$ ipython --no-banner

In [1]: import numpy as np

In [2]: np.set_printoptions(precision=1, suppress=True, linewidth=100, floatmode="fixed")

In [3]: def rnd(a):
   ...:     return np.round(a, 1) + 0
   ...: 

In [4]: F = np.load("mat.npy")

In [5]: print(F)
[[ 1  0  0  0  0  0  0  0  0]
 [ 0  1  0  0  0  0  0  0  0]
 [-1 -2  1  0  0  0  0  0  0]
 [ 1  2  2  1  0  0  0  0  0]
 [ 2  0  3 -3  1  0  0  0  0]
 [-1 -2  0 -3 -2  1  0  0  0]
 [-1 -3 -2  3 -3  0  1  0  0]
 [-3  0 -3 -1 -3  3 -3  1  0]
 [ 0 -3  1  1  0  3  3  2  1]]

In [6]: print(np.allclose(F @ F.T, F.T @ F))
False

In [7]: print(np.trace(F))
9

In [8]: print(np.linalg.matrix_power(F, 3))
[[  1   0   0   0   0   0   0   0   0]
 [  0   1   0   0   0   0   0   0   0]
 [ -3  -6   1   0   0   0   0   0   0]
 [ -3  -6   6   1   0   0   0   0   0]
 [ -6 -24  -9  -9   1   0   0   0   0]
 [ -6  12 -24   9  -6   1   0   0   0]
 [  6  45   3  36  -9   0   1   0   0]
 [-19  13 -33 -39   0   9  -9   1   0]
 [-70 -32 -82  24 -57  27  -9   6   1]]

In [9]: np.linalg.determinant(F)
AttributeError: module 'numpy.linalg' has no attribute 'determinant'


In [10]: print((F - F.T) / 2)
[[ 0.0  0.0  0.5 -0.5 -1.0  0.5  0.5  1.5  0.0]
 [ 0.0  0.0  1.0 -1.0  0.0  1.0  1.5  0.0  1.5]
 [-0.5 -1.0  0.0 -1.0 -1.5  0.0  1.0  1.5 -0.5]
 [ 0.5  1.0  1.0  0.0  1.5  1.5 -1.5  0.5 -0.5]
 [ 1.0  0.0  1.5 -1.5  0.0  1.0  1.5  1.5  0.0]
 [-0.5 -1.0  0.0 -1.5 -1.0  0.0  0.0 -1.5 -1.5]
 [-0.5 -1.5 -1.0  1.5 -1.5  0.0  0.0  1.5 -1.5]
 [-1.5  0.0 -1.5 -0.5 -1.5  1.5 -1.5  0.0 -1.0]
 [ 0.0 -1.5  0.5  0.5  0.0  1.5  1.5  1.0  0.0]]

In [11]: U, sigma, vt = np.linalg.svd(F)

In [12]: print(rnd(sigma))
[8.6 6.6 5.8 3.6 2.2 1.8 1.1 0.1 0.0]

In [13]: Y = U[:, :8] @ np.diag(sigma[:8]) @ vt[:8]

In [14]: print(rnd(np.linalg.norm(F - Y, 2)), rnd(sigma[8]))
0.0 0.0

In [15]: Y = F / np.linalg.norm(F, axis=1, keepdims=True)

In [16]: C2 = Y @ Y.T

In [17]: print((C2 - 2 * np.eye(9)).round(6).argmax(axis=1))
[4 3 8 1 0 7 8 5 2]

In [18]: mat = np.loadtxt("arr.csv", delimiter=",")

In [19]: print(mat)
[[ 11.0 -23.0  23.0]
 [ 14.0 -12.0  12.0]
 [ -2.0  21.0 -21.0]
 [  7.0   4.0  -4.0]
 [-16.0 -12.0  12.0]]

In [20]: U, sigma, vt = np.linalg.svd(mat)

In [21]: vecs = vt[:(sigma > 1e-8).sum()]

In [22]: rng = np.random.default_rng(767)

In [23]: x = mat[4] + -3 * mat[0] + rng.integers(2) * np.eye(3)[0]

In [24]: print(x)
[-49.0  57.0 -57.0]

In [25]: print(rnd(np.linalg.norm(x - vecs.T @ vecs @ x)))
0.0

In [26]: print(rnd(np.trace(np.linalg.pinv(mat) @ mat)))
2.0

In [27]: print(np.abs(np.diag(np.linalg.qr(mat)[1])) > 1e-9)
[ True  True False]

In [28]: print(np.linalg.lstsq(mat[:-1].T, mat[-1])[2])
2

In [29]: Y = mat / np.sqrt((mat ** 2).mean(axis=1, keepdims=True))

In [30]: print(np.linalg.matrix_rank(Y) == np.linalg.matrix_rank(mat))
True

In [31]: print(rnd(np.linalg.norm(Y, axis=1)))
[1.7 1.7 1.7 1.7 1.7]

In [32]: U, sigma = np.linalg.svd(mat)
ValueError: too many values to unpack (expected 2)


In [33]: U, sigma, vt = np.linalg.svd(mat, full_matrices=False)

In [34]: print(rnd(np.sqrt((sigma ** 2).sum())), rnd(np.linalg.norm(mat)))
56.3 56.3

In [35]: print(rnd(np.cumsum(sigma ** 2) / np.sum(sigma ** 2)))
[0.8 1.0 1.0]

In [36]: print(rnd(sigma))
[51.1 23.8  0.0]

In [37]: U, sigma, vt = np.linalg.svd(mat)

In [38]: print(rnd(sigma))
[51.1 23.8  0.0]

In [39]: Y = U[:, :2] @ np.diag(sigma[:2]) @ vt[:2]

In [40]: print(np.linalg.matrix_rank(Y))
2

In [41]: E = np.load("data.npy")

In [42]: print(E)
[[ 18 -46  54  50 -14 -38]
 [ -7  25 -35 -26  24  10]
 [ 26 -66  70  54  -6 -54]
 [-14  35 -28  -7 -14  28]]

In [43]: print(np.argsort(-np.linalg.norm(E, axis=0).round(6), kind="stable")[:3])
[2 1 3]

In [44]: print(np.linalg.matrix_rank(E, rtol=0.1))
2

In [45]: basis = np.array([[5, -3, 3, -4, 4], [-1, -1, -4, 2, 4]])

In [46]: data = np.repeat(basis, 21 // 2, axis=0)

In [47]: data = data + 0.3 * rng.normal(size=data.shape)

In [48]: print(rnd(data))
[[ 4.9 -3.3  2.8 -3.8  4.1]
 [ 5.6 -3.1  2.9 -4.4  3.7]
 [ 4.8 -2.9  3.1 -4.2  4.2]
 [ 4.9 -3.2  2.6 -3.3  4.6]
 [ 4.3 -3.3  2.8 -4.1  3.6]
 [ 4.8 -3.6  2.5 -3.8  3.7]
 [ 5.5 -3.1  3.2 -3.9  4.0]
 [ 4.8 -3.2  2.7 -4.1  4.3]
 [ 5.2 -3.0  3.0 -3.8  3.9]
 [ 4.5 -2.9  2.4 -4.5  3.9]
 [-1.4 -0.9 -4.1  3.0  3.5]
 [-1.6 -1.1 -4.2  1.8  4.1]
 [-1.5 -0.3 -3.8  1.9  4.5]
 [-1.1 -1.2 -4.5  2.3  3.6]
 [-1.3 -1.0 -4.3  2.0  4.4]
 [-0.9 -0.6 -4.2  1.6  4.0]
 [-1.1 -1.2 -3.9  1.7  4.0]
 [-1.2 -1.0 -3.5  1.8  3.6]
 [-0.8 -0.7 -3.9  2.4  3.7]
 [-1.2 -0.7 -4.0  1.7  3.8]]

In [49]: Xs = data - data.mean(axis=0)

In [50]: U, sigma, vt = np.linalg.svd(Xs, full_matrices=False)

In [51]: print(np.abs(U[:, 0]).argmax())
10

In [52]: print(np.linalg.matrix_rank(Xs))
5

In [53]: d = np.linalg.norm(data[:, None] - data[None], axis=-1)

In [54]: print(np.linalg.matrix_rank(d ** 2))
7

In [55]: print(rnd(d[3]))
[ 0.7  1.6  1.2  0.0  1.4  1.1  1.2  0.9  0.9  1.4 11.4 11.0 10.9 11.1 10.9 10.5 10.4 10.4 10.7
 10.6]

In [56]: print(np.flatnonzero(d[3] < d.mean() / 2))
[0 1 2 3 4 5 6 7 8 9]

In [57]: Xs = data - data.mean(axis=0)

In [58]: vecs = np.linalg.svd(Xs)[2][:2]

In [59]: Y = Xs - Xs @ vecs.T @ vecs

In [60]: print(rnd(np.diag(vecs.T @ vecs)))
[0.5 0.1 0.4 0.7 0.3]

In [61]: proj = data @ np.linalg.solve(data.T @ data, data.T)

In [62]: print(rnd(proj @ data[:, 2]))
[ 2.8  2.9  3.1  2.6  2.8  2.5  3.2  2.7  3.0  2.4 -4.1 -4.2 -3.8 -4.5 -4.3 -4.2 -3.9 -3.5 -3.9
 -4.0]

In [63]: print(rnd(np.linalg.eigvalsh(proj)))
[0.0 0.0 0.0 0.0 0.0 0.0 0.0 0.0 0.0 0.0 0.0 0.0 0.0 0.0 0.0 1.0 1.0 1.0 1.0 1.0]

In [64]: T = np.stack([data, -1 * data, data[::-1]])

In [65]: print((T @ data.T).shape)
(3, 20, 20)

In [66]: print(rnd(np.linalg.norm(T, axis=(1, 2))))
[33.6 33.6 33.6]

In [67]: print(np.linalg.matrix_rank(T))
[5 5 5]

In [68]: u = np.array([-9, -1, -5, -4, -4, 8, -5, -2, -3])

In [69]: r1 = np.array([8, -9, -8, 4, 7])

In [70]: X = np.outer(u, r1)

In [71]: print(X)
[[-72  81  72 -36 -63]
 [ -8   9   8  -4  -7]
 [-40  45  40 -20 -35]
 [-32  36  32 -16 -28]
 [-32  36  32 -16 -28]
 [ 64 -72 -64  32  56]
 [-40  45  40 -20 -35]
 [-16  18  16  -8 -14]
 [-24  27  24 -12 -21]]

In [72]: print([round(float(x), 1) for x in np.linalg.svd(X, compute_uv=False)[:3]])
[257.0, 0.0, 0.0]

In [73]: print(rnd(np.linalg.norm(X, 2) / np.linalg.norm(X)))
1.0

In [74]: print(np.argsort(-np.linalg.norm(X, axis=0).round(6), kind="stable")[:3])
[1 0 2]

In [75]: print(np.linalg.matrix_rank(X, rtol=0.1))
1

In [76]: U, sigma, vt = np.linalg.svd(X)

In [77]: vecs = vt[:(sigma > 1e-8).sum()]

In [78]: x = X[1] + -3 * X[7] + rng.integers(2) * np.eye(5)[0]

In [79]: print(x)
[ 41.0 -45.0 -40.0  20.0  35.0]

In [80]: print(rnd(np.linalg.norm(x - vecs.T @ vecs @ x)))
0.9

In [81]: print(rnd(vecs.T @ vecs))
[[ 0.2 -0.3 -0.2  0.1  0.2]
 [-0.3  0.3  0.3 -0.1 -0.2]
 [-0.2  0.3  0.2 -0.1 -0.2]
 [ 0.1 -0.1 -0.1  0.1  0.1]
 [ 0.2 -0.2 -0.2  0.1  0.2]]

In [82]: print(np.allclose(vecs.T @ vecs @ x, x))
False

In [83]: print(rnd(np.diag(vecs.T @ vecs)))
[0.2 0.3 0.2 0.1 0.2]

In [84]: print(np.linalg.matrix_rank(np.vstack([X, x])))
2

In [85]: x = np.array([2, -4, -1, -1, 1])

In [86]: h = np.maximum(X @ x, 0)

In [87]: print(np.maximum(X @ (3 * x), 0))
[   0    0    0    0    0 1512    0    0    0]

In [88]: print(h)
[  0   0   0   0   0 504   0   0   0]

In [89]: J = np.loadtxt("x.csv", delimiter=",")

In [90]: print(rnd(J))
[[ 4.9  4.9 -0.4 -4.4]
 [ 4.5  4.5 -1.4 -5.4]
 [ 3.5  3.5 -4.5 -8.5]
 [ 4.7  4.7 -1.0 -5.0]
 [ 5.7  5.7  2.1 -1.9]
 [ 4.9  4.9 -0.3 -4.3]
 [ 7.0  7.0  6.0  2.0]
 [ 6.2  6.2  3.5 -0.5]
 [ 3.9  3.9 -3.2 -7.2]
 [ 3.5  3.5 -4.6 -8.6]
 [ 4.9  4.9 -0.2 -4.2]
 [ 5.0  5.0 -0.1 -4.1]
 [ 5.2  5.2  0.7 -3.3]
 [ 7.2  7.2  6.5  2.5]
 [ 4.7  4.7 -0.9 -4.9]
 [ 5.5  5.5  1.6 -2.4]
 [ 4.0  4.0 -2.9 -6.9]
 [ 4.5  4.5 -1.4 -5.4]
 [ 4.4  4.4 -1.8 -5.8]
 [ 4.9  4.9 -0.3 -4.3]
 [ 4.6  4.6 -1.3 -5.3]
 [ 4.6  4.6 -1.3 -5.3]
 [ 3.4  3.4 -4.8 -8.8]
 [ 4.8  4.8 -0.6 -4.6]
 [ 5.4  5.4  1.3 -2.7]
 [ 5.1  5.1  0.2 -3.8]
 [ 4.6  4.6 -1.2 -5.2]
 [ 6.0  6.0  3.0 -1.0]
 [ 4.7  4.7 -0.9 -4.9]
 [ 7.1  7.1  6.2  2.2]]

In [91]: print(np.linalg.cond(J) > 100)
True

In [92]: print([round(float(x), 1) for x in np.linalg.svd(J, compute_uv=False)[:3]])
[44.6, 23.2, 0.0]

In [93]: print(np.linalg.matrix_rank(J, rtol=0.1))
2

In [94]: ang = np.radians(180)

In [95]: R = np.eye(4)

In [96]: R[0, 0] = R[1, 1] = np.cos(ang)

In [97]: R[0, 1], R[1, 0] = -np.sin(ang), np.sin(ang)

In [98]: print(rnd(R))
[[-1.0  0.0  0.0  0.0]
 [ 0.0 -1.0  0.0  0.0]
 [ 0.0  0.0  1.0  0.0]
 [ 0.0  0.0  0.0  1.0]]

In [99]: Y = J @ R.T

In [100]: print(np.allclose(np.linalg.norm(J, axis=1), np.linalg.norm(Y, axis=1)))
True

In [101]: print(np.allclose(J @ J.T, Y @ Y.T))
True

In [102]: print(rnd(np.linalg.svd(J, compute_uv=False)), rnd(np.linalg.svd(Y, compute_uv=False)))
[44.6 23.2  0.0  0.0] [44.6 23.2  0.0  0.0]

In [103]: print(rnd(np.linalg.det(R)), np.trace(R))
1.0 0.0

In [104]: print(rnd(np.abs(Y - J).max(axis=0)))
[14.4 14.4  0.0  0.0]

In [105]: C2 = np.cov(J, rowvar=False)

In [106]: print(C2.shape)
(4, 4)

In [107]: print(rnd(np.polyfit(J[:, 0], J[:, 2], 1)))
[  3.0 -15.0]

In [108]: print(np.corrcoef(J.T))
[[1.0 1.0 1.0 1.0]
 [1.0 1.0 1.0 1.0]
 [1.0 1.0 1.0 1.0]
 [1.0 1.0 1.0 1.0]]

In [109]: m1 = np.maximum(np.array([[-2],
     ...:     [4],
     ...:     [4],
     ...:     [6],
     ...:     [1],
     ...:     [2],
     ...:     [5],
     ...:     [-9],
     ...:     [1],
     ...:     [9],
     ...:     [-3],
     ...:     [5],
     ...:     [2],
     ...:     [0]]) @ np.array([[-1, 0, -1, 0, 0, 3, -1, 1]]) + np.array([2, 0, 2, 0, 2, 2, 1, 3]), 0)

In [110]: print(m1)
[[ 4  0  4  0  2  0  3  1]
 [ 0  0  0  0  2 14  0  7]
 [ 0  0  0  0  2 14  0  7]
 [ 0  0  0  0  2 20  0  9]
 [ 1  0  1  0  2  5  0  4]
 [ 0  0  0  0  2  8  0  5]
 [ 0  0  0  0  2 17  0  8]
 [11  0 11  0  2  0 10  0]
 [ 1  0  1  0  2  5  0  4]
 [ 0  0  0  0  2 29  0 12]
 [ 5  0  5  0  2  0  4  0]
 [ 0  0  0  0  2 17  0  8]
 [ 0  0  0  0  2  8  0  5]
 [ 2  0  2  0  2  2  1  3]]

In [111]: U, sigma, vt = np.linalg.svd(X)

In [112]: print(rnd(sigma))
[257.0   0.0   0.0   0.0   0.0]

In [113]: print(np.argmax(sigma[:-1] / (sigma[1:] + 1e-6)) + 1)
1

In [114]: Y = U[:, :1] @ np.diag(sigma[:1]) @ vt[:1]

In [115]: print(rnd(np.linalg.norm(X - Y, 2)), rnd(sigma[1]))
0.0 0.0

In [116]: print(np.linalg.matrix_rank(Y))
1

In [117]: print(rnd(Y))
[[-72.0  81.0  72.0 -36.0 -63.0]
 [ -8.0   9.0   8.0  -4.0  -7.0]
 [-40.0  45.0  40.0 -20.0 -35.0]
 [-32.0  36.0  32.0 -16.0 -28.0]
 [-32.0  36.0  32.0 -16.0 -28.0]
 [ 64.0 -72.0 -64.0  32.0  56.0]
 [-40.0  45.0  40.0 -20.0 -35.0]
 [-16.0  18.0  16.0  -8.0 -14.0]
 [-24.0  27.0  24.0 -12.0 -21.0]]

In [118]: print(rnd(np.linalg.norm(X - Y) / np.linalg.norm(X)))
0.0

In [119]: print(rnd(np.abs(X - Y).max()))
0.0

In [120]: rk = np.linalg.matrix_rank(m1)

In [121]: print(rk)
5

In [122]: N = np.linalg.svd(m1)[2][rk:].T

In [123]: print(N.shape)
(8, 3)

In [124]: print(np.linalg.matrix_rank(m1.T @ m1), np.linalg.matrix_rank(m1 @ m1.T))
5 5

In [125]: T = np.stack([m1, -1 * m1, m1[::-1]])

In [126]: print(T.shape)
(3, 14, 8)

In [127]: print(rnd(np.linalg.norm(T, axis=(1, 2))))
[58.8 58.8 58.8]

In [128]: print(np.einsum("bij,cij->bc", T, T))
[[ 3454 -3454  1488]
 [-3454  3454 -1488]
 [ 1488 -1488  3454]]

In [129]: print(np.linalg.matrix_rank(T))
[5 5 5]

In [130]: x = np.array([-2, 0, 1, -2, 1, -1, 2, 2])

In [131]: print((m1 @ x).argmax())
7

In [132]: print(m1 @ x)
[ 6  2  2  0  4  4  1 11  4 -3  5  1  4  6]

In [133]: print(m1 * x)
[[ -8   0   4   0   2   0   6   2]
 [  0   0   0   0   2 -14   0  14]
 [  0   0   0   0   2 -14   0  14]
 [  0   0   0   0   2 -20   0  18]
 [ -2   0   1   0   2  -5   0   8]
 [  0   0   0   0   2  -8   0  10]
 [  0   0   0   0   2 -17   0  16]
 [-22   0  11   0   2   0  20   0]
 [ -2   0   1   0   2  -5   0   8]
 [  0   0   0   0   2 -29   0  24]
 [-10   0   5   0   2   0   8   0]
 [  0   0   0   0   2 -17   0  16]
 [  0   0   0   0   2  -8   0  10]
 [ -4   0   2   0   2  -2   2   6]]

In [134]: W1 = np.array([[2, 2], [1, 2], [0, 0], [1, 3]])

In [135]: c = np.array([1, 1])

In [136]: H = np.maximum(J @ W1 + c, 0)

In [137]: print(np.linalg.matrix_rank(H))
2

In [138]: basis = np.array([[0, 2, 1], [0, 2, 2]])

In [139]: print((H @ basis).round(6).argmax(axis=1))
[1 1 1 1 1 1 1 1 1 1 1 1 1 1 1 1 1 1 1 1 1 1 1 1 1 1 1 1 1 1]

In [140]: W0 = np.load("m.npy")

In [141]: print(rnd(W0))
[[ 10.0  17.9 -12.8  14.3  -2.1 -13.7   9.4 -23.1]
 [  1.8   0.5   0.9   1.5  -0.6  -2.0   1.1  -1.9]
 [  0.0  -0.2   0.4  -0.1   0.1  -0.3   0.0   0.1]
 [  0.0  -0.2   0.3  -0.1   0.1  -0.3   0.0   0.1]
 [  0.1   0.5  -0.6   0.4  -0.4   0.8   0.0  -0.3]
 [  1.0   0.9  -1.2   1.4  -1.8   3.3   0.1  -0.7]
 [  1.8   0.8  -0.9   2.1  -3.0   5.5   0.1  -0.6]
 [  2.4   0.4  -0.5   2.6  -4.1   7.3   0.1  -0.3]
 [  2.9   0.1  -0.1   2.9  -4.8   8.7   0.0  -0.1]
 [  3.3  -0.3   0.4   3.2  -5.6  10.1  -0.1   0.2]
 [  4.0  -1.0   1.2   3.6  -6.7  12.1  -0.2   0.8]
 [  4.9  -2.0   2.4   4.1  -8.2  14.9  -0.4   1.7]
 [  5.4  -2.7   3.2   4.3  -9.1  16.5  -0.6   2.3]]

In [142]: print(np.linalg.cond(W0) > 100)
True

In [143]: print(np.linalg.matrix_rank(W0, rtol=0.1))
2

In [144]: print([round(float(x), 1) for x in np.linalg.svd(W0, compute_uv=False)[:3]])
[42.8, 34.5, 3.9]

In [145]: print(rnd(np.linalg.norm(W0, 2) / np.linalg.norm(W0)))
0.8

In [146]: print(np.argsort(-np.linalg.norm(W0, axis=0).round(6), kind="stable")[:3])
[5 7 1]

In [147]: Y = W0 / np.linalg.norm(W0, axis=1, keepdims=True)

In [148]: C2 = Y @ Y.T

In [149]: print((C2 - 2 * np.eye(13)).round(6).argmax(axis=1))
[ 1  0  3  2  5  6  7  8  9  8  9 12 11]

In [150]: print(rnd(np.degrees(np.arccos(np.clip(C2[11, 2], -1, 1)))))
114.0

In [151]: print(rnd(C2[11]))
[-0.3 -0.2 -0.4 -0.4  0.6  0.8  0.9  1.0  1.0  1.0  1.0  1.0  1.0]

In [152]: print(rnd(np.linalg.norm(Y, axis=1)))
[1.0 1.0 1.0 1.0 1.0 1.0 1.0 1.0 1.0 1.0 1.0 1.0 1.0]

In [153]: print(np.argwhere(np.triu(np.abs(C2) > 0.95, 1)))
[[ 2  3]
 [ 5  6]
 [ 5  7]
 [ 6  7]
 [ 6  8]
 [ 6  9]
 [ 6 10]
 [ 7  8]
 [ 7  9]
 [ 7 10]
 [ 7 11]
 [ 8  9]
 [ 8 10]
 [ 8 11]
 [ 8 12]
 [ 9 10]
 [ 9 11]
 [ 9 12]
 [10 11]
 [10 12]
 [11 12]]
